$ ipython --no-banner

In [1]: import numpy as np

In [2]: np.set_printoptions(precision=1, suppress=True, linewidth=120)

In [3]: B = np.array([[-5, 1], [4, -4]])

In [4]: arr = np.block([[np.zeros((2, 2)), B], [B.T, np.zeros((2, 2))]])

In [5]: print(arr)
[[ 0.  0. -5.  1.]
 [ 0.  0.  4. -4.]
 [-5.  4.  0.  0.]
 [ 1. -4.  0.  0.]]

In [6]: t3 = np.stack([arr, 2 * arr, arr[::-1]])

In [7]: print(np.linalg.matrix_rank(t3))
[4 4 4]

In [8]: print(t3.shape)
(3, 4, 4)

In [9]: print(np.linalg.norm(t3, axis=(1, 2)))
[10.8 21.5 10.8]

In [10]: print(round(np.linalg.eigvalsh(arr).min(), 1))
-7.3

In [11]: vals, V = np.linalg.eigh(arr)

In [12]: print((vals > 1e-8).sum(), (vals < -1e-8).sum())
2 2

In [13]: print(np.round(V.T @ V, 1) + 0)
[[1. 0. 0. 0.]
 [0. 1. 0. 0.]
 [0. 0. 1. 0.]
 [0. 0. 0. 1.]]

In [14]: print(round(vals.sum(), 1), np.trace(arr))
0.0 0.0

In [15]: print(np.abs(V[:, -1]).round(6).argmax())
2

In [16]: B = arr / np.sqrt((arr ** 2).mean(axis=1, keepdims=True))

In [17]: print(B[1])
[ 0.   0.   1.4 -1.4]

In [18]: print(np.linalg.matrix_rank(B) == np.linalg.matrix_rank(arr))
True

In [19]: A = np.load("layer8.npy")

In [20]: print(A)
[[-2.  1.  1.]
 [ 1. -2.  1.]
 [ 1.  1. -2.]]

In [21]: vals, V = np.linalg.eigh(A)

In [22]: x = np.array([2, 1, 3])

In [23]: print(V * np.abs(vals) @ V.T)
[[ 2. -1. -1.]
 [-1.  2. -1.]
 [-1. -1.  2.]]

In [24]: print(round(float(x @ A @ x / (x @ x)), 1), vals[0], np.round(vals[-1], 1))
-0.4 -3.0 0.0

In [25]: print(np.round(V * np.maximum(vals, 0) @ V.T, 1) + 0)
[[0. 0. 0.]
 [0. 0. 0.]
 [0. 0. 0.]]

In [26]: vals, V = np.linalg.eigvalsh(A)
Traceback (most recent call last):
  Cell In[26], line 1
    vals, V = np.linalg.eigvalsh(A)
ValueError: too many values to unpack (expected 2)


In [27]: vals, V = np.linalg.eigh(A)

In [28]: print(np.round(V.T @ A @ V, 1) + 0)
[[-3.  0.  0.]
 [ 0. -3.  0.]
 [ 0.  0.  0.]]

In [29]: print(np.abs(V[:, -1]))
[0.6 0.6 0.6]

In [30]: print(np.round(V.T @ V, 1) + 0)
[[1. 0. 0.]
 [0. 1. 0.]
 [0. 0. 1.]]

In [31]: print((vals > 1e-8).sum(), (vals < -1e-8).sum())
0 2

In [32]: print(vals.sum(), np.trace(A))
-6.0 -6.0

In [33]: print(V @ np.diag(vals) @ V.T)
[[-2.  1.  1.]
 [ 1. -2.  1.]
 [ 1.  1. -2.]]

In [34]: print(np.linalg.eigvalsh(A + -2 * np.eye(3)))
[-5. -5. -2.]

In [35]: print(np.round(np.linalg.svd(A, compute_uv=False), 1) + 0)
[3. 3. 0.]

In [36]: print(vals.round(1) + 0)
[-3. -3.  0.]

In [37]: print(np.trace(A))
-6.0

In [38]: print(np.allclose(A, A.T))
True

In [39]: print((A - A.T) / 2)
[[0. 0. 0.]
 [0. 0. 0.]
 [0. 0. 0.]]

In [40]: assert A == A.T
Traceback (most recent call last):
  Cell In[40], line 1
    assert A == A.T
ValueError: The truth value of an array with more than one element is ambiguous. Use a.any() or a.all()


In [41]: mat = np.array([[3, 4, 5, 3, 0],
    ...:     [0, 3, 4, 1, 4],
    ...:     [2, 5, 4, 2, 2],
    ...:     [2, 1, 2, 0, 0],
    ...:     [0, 3, 5, 2, 4]])

In [42]: print(mat)
[[3 4 5 3 0]
 [0 3 4 1 4]
 [2 5 4 2 2]
 [2 1 2 0 0]
 [0 3 5 2 4]]

In [43]: theta = np.radians(68)

In [44]: r_ = np.eye(5)

In [45]: r_[3, 3] = r_[1, 1] = np.cos(theta)

In [46]: r_[3, 1], r_[1, 3] = -np.sin(theta), np.sin(theta)

In [47]: print(r_)
[[ 1.   0.   0.   0.   0. ]
 [ 0.   0.4  0.   0.9  0. ]
 [ 0.   0.   1.   0.   0. ]
 [ 0.  -0.9  0.   0.4  0. ]
 [ 0.   0.   0.   0.   1. ]]

In [48]: B = mat @ r_.T

In [49]: print(np.round(np.linalg.det(r_), 1), np.round(np.trace(r_), 1))
1.0 3.7

In [50]: print(np.abs(B - mat).max(axis=0))
[0.  1.3 0.  5.9 0. ]

In [51]: print(np.allclose(np.linalg.norm(mat, axis=1), np.linalg.norm(B, axis=1)))
True

In [52]: print(np.linalg.svd(mat, compute_uv=False), np.linalg.svd(B, compute_uv=False))
[13.8  4.7  1.6  1.4  0.1] [13.8  4.7  1.6  1.4  0.1]

In [53]: W1 = np.array([[-3, -1], [3, 0], [-3, -1], [2, 0], [-1, 0]])

In [54]: beta = np.array([0, 2])

In [55]: hid = np.maximum(mat @ W1 + beta, 0)

In [56]: print((hid > 0).astype(int))
[[0 0]
 [0 0]
 [0 0]
 [0 0]
 [0 0]]

In [57]: C = np.array([[-2, -1], [1, 2]])

In [58]: print(hid @ C)
[[0 0]
 [0 0]
 [0 0]
 [0 0]
 [0 0]]

In [59]: Uu, sig, VT = np.linalg.svd(mat)

In [60]: print(sig)
[13.8  4.7  1.6  1.4  0.1]

In [61]: B = Uu[:, :4] @ np.diag(sig[:4]) @ VT[:4]

In [62]: print(np.round(np.linalg.norm(mat - B) / np.linalg.norm(mat), 1))
0.0

In [63]: print(np.linalg.matrix_rank(B))
4

In [64]: print(round(float(np.linalg.norm(mat - B, 2)), 1), round(sig[4], 1))
0.1 0.1

In [65]: print(B.round(1) + 0)
[[3. 4. 5. 3. 0.]
 [0. 3. 4. 1. 4.]
 [2. 5. 4. 2. 2.]
 [2. 1. 2. 0. 0.]
 [0. 3. 5. 2. 4.]]

In [66]: rng = np.random.default_rng(705055)

In [67]: labels = rng.permutation(5)

In [68]: B = mat[:, labels] * rng.choice([-1, 1], 5)

In [69]: print(B)
[[ 3  0 -5  4  3]
 [ 0 -4 -4  3  1]
 [ 2 -2 -4  5  2]
 [ 2  0 -2  1  0]
 [ 0 -4 -5  3  2]]

In [70]: Uu, _, VT = np.linalg.svd(mat.T @ B)

In [71]: print(labels)
[0 4 2 1 3]

In [72]: print(np.round(np.linalg.lstsq(mat, B)[0], 1) + 0)
[[ 1.  0.  0.  0.  0.]
 [ 0.  0.  0.  1.  0.]
 [ 0.  0. -1.  0.  0.]
 [ 0.  0.  0.  0.  1.]
 [ 0. -1.  0.  0.  0.]]

In [73]: print(np.abs(np.linalg.svd(mat)[2][-1]))
[0.5 0.3 0.4 0.5 0.5]

In [74]: print(np.linalg.cond(mat) > 100)
True

In [75]: print(np.argsort(-np.linalg.norm(mat, axis=0).round(6), kind="stable")[:3])
[2 1 4]

In [76]: print(round(np.linalg.norm(mat, 2) / np.linalg.norm(mat), 1))
0.9

In [77]: J = np.array([[1.0, -3.0, 0.0, 0.0, 0.0, 0.0],
    ...:     [-3.0, 1.0, -3.0, 0.0, 0.0, 0.0],
    ...:     [0.0, -3.0, 1.0, -3.0, 0.0, 0.0],
    ...:     [0.0, 0.0, -3.0, 2.0, -3.0, 0.0],
    ...:     [0.0, 0.0, 0.0, -3.0, 0.0, -3.0],
    ...:     [0.0, 0.0, 0.0, 0.0, -3.0, 2.0]])

In [78]: vals, V = np.linalg.eigh(J)

In [79]: x = np.array([8, 0, 0, 9, 1, 8])

In [80]: print(np.linalg.eigvalsh(J[1:, 1:]))
[-4.1 -2.1  1.6  4.1  6.4]

In [81]: print(x @ J @ x / (x @ x), np.round(vals[0], 1), round(float(vals[-1]), 1))
1.2 -4.3 6.6

In [82]: print(np.round(V * np.maximum(vals, 0) @ V.T, 1) + 0)
[[ 1.7 -2.   0.8  0.3 -0.2 -0.2]
 [-2.   2.5 -1.7  0.6  0.  -0.1]
 [ 0.8 -1.7  2.3 -2.1  0.6  0.2]
 [ 0.3  0.6 -2.1  3.1 -1.7  0.7]
 [-0.2  0.   0.6 -1.7  2.  -1.9]
 [-0.2 -0.1  0.2  0.7 -1.9  2.6]]

In [83]: print(np.count_nonzero(J))
15

In [84]: print(np.linalg.matrix_rank(J))
6

In [85]: print(np.abs(J).max())
3.0

In [86]: print(J - J[0])
[[ 0.  0.  0.  0.  0.  0.]
 [-4.  4. -3.  0.  0.  0.]
 [-1.  0.  1. -3.  0.  0.]
 [-1.  3. -3.  2. -3.  0.]
 [-1.  3.  0. -3.  0. -3.]
 [-1.  3.  0.  0. -3.  2.]]

In [87]: print(J.mean(axis=0))
[-0.3 -0.8 -0.8 -0.7 -1.  -0.2]

In [88]: print(J.sum(axis=1))
[-2. -5. -5. -4. -6. -1.]

In [89]: print(np.round(np.linalg.svd(J, compute_uv=False), 1) + 0)
[6.6 4.8 4.3 2.8 2.8 0. ]

In [90]: print(J.sum(axis=0))
[-2. -5. -5. -4. -6. -1.]

In [91]: print(np.diff(J, axis=0))
[[-4.  4. -3.  0.  0.  0.]
 [ 3. -4.  4. -3.  0.  0.]
 [ 0.  3. -4.  5. -3.  0.]
 [ 0.  0.  3. -5.  3. -3.]
 [ 0.  0.  0.  3. -3.  5.]]

In [92]: vals, V = np.linalg.eigh(J)

In [93]: print(np.round(V.T @ J @ V, 1) + 0)
[[-4.3  0.   0.   0.   0.   0. ]
 [ 0.  -2.8  0.   0.   0.   0. ]
 [ 0.   0.   0.   0.   0.   0. ]
 [ 0.   0.   0.   2.8  0.   0. ]
 [ 0.   0.   0.   0.   4.8  0. ]
 [ 0.   0.   0.   0.   0.   6.6]]

In [94]: print(np.round(V @ np.diag(vals) @ V.T, 1) + 0)
[[ 1. -3.  0.  0.  0.  0.]
 [-3.  1. -3.  0.  0.  0.]
 [ 0. -3.  1. -3.  0.  0.]
 [ 0.  0. -3.  2. -3.  0.]
 [ 0.  0.  0. -3.  0. -3.]
 [ 0.  0.  0.  0. -3.  2.]]

In [95]: print(np.abs(V[:, -1]))
[0.2 0.4 0.5 0.6 0.4 0.2]

In [96]: print(np.round(np.linalg.eigvalsh(J @ J), 1) + 0)
[ 0.   7.9  8.1 18.6 22.7 43.7]

In [97]: print(np.linalg.eigvalsh(J + 2 * np.eye(6)))
[-2.3 -0.8  2.   4.8  6.8  8.6]

In [98]: print(np.round(np.linalg.svd(J, compute_uv=False), 1) + 0)
[6.6 4.8 4.3 2.8 2.8 0. ]

In [99]: print(np.unique(vals.round(6) + 0, return_counts=True)[1])
[1 1 1 1 1 1]

In [100]: print(np.abs(V[:, -1]).round(6).argmax())
3

In [101]: print(round(float(vals.sum()), 1), np.trace(J))
7.0 7.0

In [102]: print(vals.round(1) + 0)
[-4.3 -2.8  0.   2.8  4.8  6.6]

In [103]: Uu, sig, VT = np.linalg.svd(J)

In [104]: print(np.argmax(sig[:-1] / (sig[1:] + 1e-6)) + 1)
5

In [105]: B = Uu[:, :5] @ np.diag(sig[:5]) @ VT[:5]

In [106]: print(B.round(1) + 0)
[[ 1. -3.  0.  0.  0.  0.]
 [-3.  1. -3.  0.  0.  0.]
 [ 0. -3.  1. -3.  0.  0.]
 [ 0.  0. -3.  2. -3.  0.]
 [ 0.  0.  0. -3.  0. -3.]
 [ 0.  0.  0.  0. -3.  2.]]

In [107]: print(round(float(np.linalg.norm(J - B) / np.linalg.norm(J)), 1))
0.0

In [108]: data = np.loadtxt("sample2.csv", delimiter=",")

In [109]: print(data)
[[0. 2. 3.]
 [0. 0. 3.]
 [0. 0. 0.]]

In [110]: print(np.linalg.matrix_rank(data, rtol=0.1))
2

In [111]: print(round(float(np.linalg.norm(data, 2) / np.linalg.norm(data)), 1))
1.0

In [112]: print(np.abs(np.linalg.svd(J)[2][-1]))
[0.6 0.2 0.5 0.4 0.3 0.4]

In [113]: print(np.argsort(-np.linalg.norm(J, axis=0).round(6), kind="stable")[:3])
[3 1 2]

In [114]: print(np.linalg.matrix_rank(J, rtol=0.1))
5

In [115]: print(np.linalg.cond(J) > 100)
True

In [116]: print(np.linalg.matrix_rank(data - data[0, 0] * np.eye(3)))
2

In [117]: print(np.prod(np.diag(data)), np.round(np.linalg.det(data), 1))
0.0 0.0

In [118]: print(np.sort(np.linalg.eigvals(data)))
[0. 0. 0.]

In [119]: print([int(np.linalg.matrix_rank(np.linalg.matrix_power(data, p))) for p in range(1, 4)])
[2, 1, 0]

In [120]: Uu, sig, VT = np.linalg.svd(data)

In [121]: print(np.argmax(sig[:-1] / (sig[1:] + 1e-6)) + 1)
2

In [122]: B = Uu[:, :2] @ np.diag(sig[:2]) @ VT[:2]

In [123]: print(np.linalg.matrix_rank(B))
2

In [124]: print(round(float(np.linalg.norm(data - B) / np.linalg.norm(data)), 1))
0.0

In [125]: X = np.array([[0, 0, 1, 0], [0, 0, 0, 0], [1, 0, 0, 0], [0, 0, 0, 0]])

In [126]: # 3 blocks once reordered

In [127]: print(np.unique(X.round(6), axis=0).shape)
(3, 4)

In [128]: labels = rng.permutation(4)

In [129]: print(labels)
[1 0 3 2]

In [130]: B = X[labels][:, labels]

In [131]: print(np.diag(B))
[0 0 0 0]

In [132]: print(np.round(np.linalg.det(B), 1), round(float(np.linalg.det(X[labels])), 1))
0.0 0.0

In [133]: print(np.sort(np.abs(np.linalg.eigvals(B))))
[0. 0. 1. 1.]

In [134]: print(round(float(np.linalg.norm(X, 2) / np.linalg.norm(X)), 1))
0.7

In [135]: print(np.linalg.cond(X) > 100)
True

In [136]: print(np.linalg.matrix_rank(X, rtol=0.1))
2

In [137]: feats = np.load("a.npy")

In [138]: print(feats)
[[ 0  0  1 -2]
 [ 3 -1  1 -1]
 [-2 -2  2  3]
 [-2 -2  3  0]]

In [139]: Uu, sig, VT = np.linalg.svd(feats)

In [140]: print(np.argmax(sig[:-1] / (sig[1:] + 1e-6)) + 1)
3

In [141]: B = Uu[:, :3] @ np.diag(sig[:3]) @ VT[:3]

In [142]: print(np.linalg.matrix_rank(feats, rtol=0.05))
3

In [143]: print(round(float(np.linalg.norm(feats - B) / np.linalg.norm(feats)), 1))
0.0

In [144]: print(B.round(1) + 0)
[[ 0.  -0.1  0.9 -2. ]
 [ 3.  -1.   1.  -1. ]
 [-2.  -2.1  2.   3. ]
 [-2.  -1.9  3.   0. ]]

In [145]: B = np.array([[5, 0, 3], [-1, 1, 1], [4, -1, -3], [-5, -3, -2]])

In [146]: print(np.linalg.matrix_rank(np.vstack([feats, B.T])))
4

In [147]: print(np.einsum("ij,ij->i", feats, feats))
[ 5 12 21 17]

In [148]: print(np.linalg.matrix_rank(feats @ B))
3

In [149]: print(np.einsum("ik,kj->ji", feats, B))
[[ 14  25 -15   4]
 [  5   1 -13  -5]
 [  1   7 -20 -17]]

In [150]: print(feats @ B)
[[ 14   5   1]
 [ 25   1   7]
 [-15 -13 -20]
 [  4  -5 -17]]

In [151]: print(np.einsum("ik,kj->ij", feats, B))
[[ 14   5   1]
 [ 25   1   7]
 [-15 -13 -20]
 [  4  -5 -17]]

In [152]: r0 = np.array([4, -6, -7, -3])

In [153]: B = feats + np.outer(r0, np.eye(4)[0])

In [154]: print(round(float(np.linalg.det(B) / np.linalg.det(feats)), 1), round(float(1 + np.linalg.solve(feats, r0)[0]), 1))
0.4 0.4

In [155]: q, _ = np.linalg.qr(np.array([[0.1, 1.0, 0.2], [-0.9, 0.0, -0.3], [-0.5, -0.4, -1.2]]))

In [156]: vals = np.array([3, 4, 4])

In [157]: W0 = q @ np.diag(vals) @ q.T

In [158]: print(W0.round(1) + 0)
[[ 4.   0.1  0. ]
 [ 0.1  3.2 -0.4]
 [ 0.  -0.4  3.8]]

In [159]: vals, V = np.linalg.eigh(W0)

In [160]: print(np.round(V.T @ W0 @ V, 1) + 0)
[[3. 0. 0.]
 [0. 4. 0.]
 [0. 0. 4.]]

In [161]: print(vals.sum(), np.trace(W0))
11.0 11.0

In [162]: print(np.linalg.svd(W0, compute_uv=False))
[4. 4. 3.]

In [163]: proj = np.triu(np.array([[2, 0, -2], [0, -1, -2], [3, 1, 2]]), 1) + np.eye(3)

In [164]: B = proj @ W0 @ np.linalg.inv(proj)

In [165]: print(B.round(1) + 0)
[[ 3.9  0.9  2.2]
 [ 0.   4.1  0.2]
 [ 0.  -0.4  3. ]]

In [166]: r0 = np.array([1, 1, 0])

In [167]: B = W0 + np.outer(r0, np.eye(3)[1])

In [168]: print(np.round(np.linalg.det(B) / np.linalg.det(W0), 1), round(float(1 + np.linalg.solve(W0, r0)[1]), 1))
1.3 1.3

In [169]: print(np.linalg.matrix_rank(np.linalg.inv(B) - np.linalg.inv(W0), tol=1e-8))
1

In [170]: print(B.round(1) + 0)
[[ 4.   1.1  0. ]
 [ 0.1  4.2 -0.4]
 [ 0.  -0.4  3.8]]

In [171]: print(np.linalg.matrix_rank(B - W0))
1
